% ipython --no-banner

In [1]: import numpy as np

In [2]: np.set_printoptions(suppress=True, linewidth=120)

In [3]: tidy = lambda a: np.round(a, 1) + 0

In [4]: data = np.array([[2, 2, 3, 3, 2, 3, 0, 1],
   ...:     [0, 1, 0, 2, 0, 0, 2, 1],
   ...:     [0, 3, 0, 0, 1, 2, 1, 3],
   ...:     [2, 3, 1, 1, 2, 3, 3, 1],
   ...:     [3, 0, 0, 0, 0, 3, 0, 3],
   ...:     [3, 0, 2, 0, 0, 0, 2, 0],
   ...:     [1, 3, 2, 3, 1, 2, 1, 2],
   ...:     [1, 3, 3, 1, 0, 3, 2, 1],
   ...:     [0, 0, 1, 2, 2, 1, 0, 0]])

In [5]: data[1] = data[5]

In [6]: data
Out[6]: 
array([[2, 2, 3, 3, 2, 3, 0, 1],
       [3, 0, 2, 0, 0, 0, 2, 0],
       [0, 3, 0, 0, 1, 2, 1, 3],
       [2, 3, 1, 1, 2, 3, 3, 1],
       [3, 0, 0, 0, 0, 3, 0, 3],
       [3, 0, 2, 0, 0, 0, 2, 0],
       [1, 3, 2, 3, 1, 2, 1, 2],
       [1, 3, 3, 1, 0, 3, 2, 1],
       [0, 0, 1, 2, 2, 1, 0, 0]])

In [7]: other = np.array([[1, 1], [0, 2], [2, 3], [0, 3], [3, 1], [1, 2], [1, 1], [2, 2]])

In [8]: np.einsum("ij,ij->i", data, data)
Out[8]: array([40, 17, 24, 38, 27, 17, 33, 34, 10])

In [9]: np.einsum("ik,kj->ij", data, other)
Out[9]: 
array([[19, 34],
       [ 9, 11],
       [12, 18],
       [18, 27],
       [12, 15],
       [ 9, 11],
       [15, 32],
       [14, 29],
       [ 9, 13]])

In [10]: np.einsum("ik,kj->ji", data, other)
Out[10]: 
array([[19,  9, 12, 18, 12,  9, 15, 14,  9],
       [34, 11, 18, 27, 15, 11, 32, 29, 13]])

In [11]: np.linalg.matrix_rank(np.vstack([data, other.T]))
Out[11]: np.int64(8)

In [12]: Q, _ = np.linalg.qr(np.array([[1.0, 0.8, -0.7, -0.1],
    ...:     [0.8, -0.9, 0.8, -0.3],
    ...:     [-0.7, 1.4, -0.9, 0.8],
    ...:     [-0.9, 0.6, -0.6, 0.6],
    ...:     [0.4, 0.4, 0.4, -0.4],
    ...:     [1.2, 0.0, 0.0, -2.1],
    ...:     [0.2, 0.2, -1.8, 0.1],
    ...:     [1.1, -1.9, -0.3, 0.5],
    ...:     [0.0, -0.9, 0.3, 0.4],
    ...:     [-1.8, 0.6, 1.9, -0.1],
    ...:     [-2.5, -0.2, -0.8, 1.0]]))

In [13]: J = Q @ Q.T

In [14]: tidy(J)
Out[14]: 
array([[ 0.3, -0.1,  0.2,  0. ,  0.1,  0. ,  0.1, -0.1, -0.1, -0.2, -0.3],
       [-0.1,  0.2, -0.2, -0.1,  0. ,  0. , -0.1,  0.2,  0.1,  0. , -0.2],
       [ 0.2, -0.2,  0.4,  0.2,  0. , -0.3,  0.1, -0.2, -0.1,  0. ,  0. ],
       [ 0. , -0.1,  0.2,  0.1,  0. , -0.1,  0.1, -0.1,  0. ,  0. ,  0.2],
       [ 0.1,  0. ,  0. ,  0. ,  0.1,  0. , -0.1, -0.1, -0.1,  0.1, -0.2],
       [ 0. ,  0. , -0.3, -0.1,  0. ,  0.8,  0.2, -0.2, -0.1,  0. ,  0. ],
       [ 0.1, -0.1,  0.1,  0.1, -0.1,  0.2,  0.4,  0. , -0.1, -0.3,  0.2],
       [-0.1,  0.2, -0.2, -0.1, -0.1, -0.2,  0. ,  0.5,  0.2, -0.3,  0. ],
       [-0.1,  0.1, -0.1,  0. , -0.1, -0.1, -0.1,  0.2,  0.1,  0. ,  0. ],
       [-0.2,  0. ,  0. ,  0. ,  0.1,  0. , -0.3, -0.3,  0. ,  0.6,  0.1],
       [-0.3, -0.2,  0. ,  0.2, -0.2,  0. ,  0.2,  0. ,  0. ,  0.1,  0.7]])

In [15]: rk = np.linalg.matrix_rank(J)

In [16]: rk
Out[16]: np.int64(4)

In [17]: ns = np.linalg.svd(J)[2][rk:].T

In [18]: [int(np.linalg.matrix_rank(J[:i])) for i in range(1, len(J) + 1)]
Out[18]: [1, 2, 3, 4, 4, 4, 4, 4, 4, 4, 4]

In [19]: np.linalg.matrix_rank(J.T @ J), np.linalg.matrix_rank(J @ J.T)
Out[19]: (np.int64(4), np.int64(4))

In [20]: np.allclose(J @ ns, 0)
Out[20]: True

In [21]: [int(np.linalg.matrix_rank(np.delete(J, i, axis=0))) for i in range(11)]
Out[21]: [4, 4, 4, 4, 4, 4, 4, 4, 4, 4, 4]

In [22]: [int(np.linalg.matrix_rank(J[:, :j + 1])) for j in range(11)]
Out[22]: [1, 2, 3, 4, 4, 4, 4, 4, 4, 4, 4]

In [23]: feats = np.array([[2, 2, 0, 3, 0],
    ...:     [2, 2, 0, 3, 0],
    ...:     [1, 1, -1, 2, -1],
    ...:     [1, 1, -1, 2, -1],
    ...:     [1, 1, -1, 2, -1],
    ...:     [3, 3, 1, 4, 1],
    ...:     [2, 2, 0, 3, 0],
    ...:     [2, 2, 0, 3, 0],
    ...:     [1, 1, -1, 2, -1],
    ...:     [3, 3, 1, 4, 1],
    ...:     [2, 2, 0, 3, 0]])

In [24]: cen = feats - feats.mean(axis=0)

In [25]: vecs = np.linalg.svd(cen)[2][:2]

In [26]: other = cen - cen @ vecs.T @ vecs

In [27]: np.linalg.norm(other, axis=1).round(6).argmax()
Out[27]: np.int64(0)

In [28]: tidy(other.std(axis=0))
Out[28]: array([0., 0., 0., 0., 0.])

In [29]: tidy(np.diag(vecs.T @ vecs))
Out[29]: array([0.6, 0.2, 0.2, 0.8, 0.2])

In [30]: D = np.linalg.norm(feats[:, None] - feats[None], axis=-1)

In [31]: tidy(np.linalg.norm(feats, axis=1))
Out[31]: array([4.1, 4.1, 2.8, 2.8, 2.8, 6. , 4.1, 4.1, 2.8, 6. , 4.1])

In [32]: D.mean(axis=1).argmax()
Out[32]: np.int64(5)

In [33]: tidy(np.linalg.norm(feats - feats.mean(axis=0), axis=1))
Out[33]: array([0.4, 0.4, 1.8, 1.8, 1.8, 2.6, 0.4, 0.4, 1.8, 2.6, 0.4])

In [34]: np.flatnonzero(D[4] < D.mean() / 2)
Out[34]: array([2, 3, 4, 8])

In [35]: tidy(np.trace(np.linalg.pinv(feats) @ feats))
Out[35]: np.float64(2.0)

In [36]: np.allclose(feats[:-1].T @ np.linalg.lstsq(feats[:-1].T, feats[-1])[0], feats[-1])
Out[36]: True
